% ipython --no-banner

In [1]: import numpy as np

In [2]: np.set_printoptions(precision=2, suppress=True, linewidth=140)

In [3]: def rnd(a):
   ...:     return np.round(a, 2) + 0
   ...: 

In [4]: mat = np.load("block11.npy")

In [5]: mat
Out[5]: 
array([[ 1.,  0.,  0.,  0.,  0.],
       [ 0.,  1.,  0.,  0.,  0.],
       [ 0.,  0.,  0.,  1.,  0.],
       [ 0.,  0., -1.,  0.,  0.],
       [ 0.,  0.,  0.,  0.,  1.]])

In [6]: x0 = np.array([9, 8, 2, 2, 6])

In [7]: h1 = np.maximum(mat @ x0, 0)

In [8]: mat.T @ h1
Out[8]: array([9., 8., 0., 2., 6.])

In [9]: rnd(np.tanh(mat @ x0))
Out[9]: array([ 1.  ,  1.  ,  0.96, -0.96,  1.  ])

In [10]: mat * (h1 > 1e-9)[:, None]
Out[10]: 
array([[ 1.,  0.,  0.,  0.,  0.],
       [ 0.,  1.,  0.,  0.,  0.],
       [ 0.,  0.,  0.,  1.,  0.],
       [ 0.,  0., -0.,  0.,  0.],
       [ 0.,  0.,  0.,  0.,  1.]])

In [11]: B = np.linalg.inv(mat)

In [12]: B
Out[12]: 
array([[ 1.,  0.,  0.,  0.,  0.],
       [ 0.,  1.,  0.,  0.,  0.],
       [-0., -0., -0., -1., -0.],
       [ 0.,  0.,  1.,  0.,  0.],
       [ 0.,  0.,  0.,  0.,  1.]])

In [13]: rnd(np.linalg.inv(B))
Out[13]: 
array([[ 1.,  0.,  0.,  0.,  0.],
       [ 0.,  1.,  0.,  0.,  0.],
       [ 0.,  0.,  0.,  1.,  0.],
       [ 0.,  0., -1.,  0.,  0.],
       [ 0.,  0.,  0.,  0.,  1.]])

In [14]: rnd(np.linalg.slogdet(mat)[0])
Out[14]: np.float64(1.0)

In [15]: mat @ B
Out[15]: 
array([[1., 0., 0., 0., 0.],
       [0., 1., 0., 0., 0.],
       [0., 0., 1., 0., 0.],
       [0., 0., 0., 1., 0.],
       [0., 0., 0., 0., 1.]])

In [16]: rnd(np.linalg.svd(mat, compute_uv=False))
Out[16]: array([1., 1., 1., 1., 1.])

In [17]: print((mat + mat.T) / 2)
[[1. 0. 0. 0. 0.]
 [0. 1. 0. 0. 0.]
 [0. 0. 0. 0. 0.]
 [0. 0. 0. 0. 0.]
 [0. 0. 0. 0. 1.]]

In [18]: rnd(np.sort(np.abs(np.linalg.eigvals(mat))))
Out[18]: array([1., 1., 1., 1., 1.])

In [19]: mat @ mat
Out[19]: 
array([[ 1.,  0.,  0.,  0.,  0.],
       [ 0.,  1.,  0.,  0.,  0.],
       [ 0.,  0., -1.,  0.,  0.],
       [ 0.,  0.,  0., -1.,  0.],
       [ 0.,  0.,  0.,  0.,  1.]])

In [20]: F = np.load("test19.npy")

In [21]: F
Out[21]: 
array([[  7.77,   2.87,  10.23, -11.89,   9.24],
       [  4.9 ,  -0.1 ,  -5.69, -17.88,   4.89],
       [ -2.26,   1.91,   6.57,  17.04,  -7.6 ],
       [ -7.74,  -7.92,   9.18,   3.  , -13.57],
       [  6.64, -15.52,   8.14,   6.23,  -3.13],
       [ 18.16,  -6.04,  -2.07,   3.42,  -4.2 ],
       [ -2.74,  -5.62,  18.18,   5.49,   0.62],
       [ -0.69,   2.02,  -1.86,  -8.14, -18.05],
       [  2.02,  -2.15,   4.97,   1.62,  19.08],
       [ 10.53,   8.19,   6.06,  12.65,   5.02],
       [ -5.98,   7.94,   6.24,   0.  ,  16.19],
       [-11.96,  13.89,  -7.16,  -1.77,  -3.11]])

In [22]: Xc = F - F.mean(axis=0)

In [23]: Uu, s, vt = np.linalg.svd(Xc, full_matrices=False)

In [24]: rnd(np.abs(vt[-1]))
Out[24]: array([0.33, 0.56, 0.67, 0.23, 0.27])

In [25]: rnd(s)
Out[25]: array([39.12, 35.56, 31.09, 24.05, 13.73])

In [26]: rnd(s ** 2 / (s ** 2).sum())
Out[26]: array([0.34, 0.28, 0.21, 0.13, 0.04])

In [27]: np.searchsorted(np.cumsum(s ** 2) / (s ** 2).sum(), 0.9) + 1
Out[27]: np.int64(4)

In [28]: np.linalg.matrix_rank(Xc)
Out[28]: np.int64(5)

In [29]: x0 = np.array([-2, 3, -3, 2, 1])

In [30]: y = F @ x0

In [31]: rnd(y)
Out[31]: array([-52.16, -23.9 ,  17.02, -43.39, -74.93, -45.59, -54.32, -21.31,  -3.08,  15.65,  33.25,  80.42])

In [32]: rnd(np.linalg.lstsq(F, y)[0])
Out[32]: array([-2.,  3., -3.,  2.,  1.])

In [33]: rng = np.random.default_rng(299633)

In [34]: y = y + 0.3 * rng.normal(size=12)

In [35]: rnd(y)
Out[35]: array([-52.13, -23.79,  16.93, -43.17, -75.05, -45.74, -54.42, -21.01,  -3.72,  15.55,  33.34,  80.39])

In [36]: c, *_ = np.linalg.lstsq(F, y)

In [37]: rnd(np.linalg.norm(y - F @ c))
Out[37]: np.float64(0.48)

In [38]: [round(float(np.linalg.norm(np.linalg.solve(F.T @ F + lam * np.eye(5), F.T @ y))), 2) for lam in (0, 1, 10, 100)]
Out[38]: [5.19, 5.18, 5.13, 4.62]
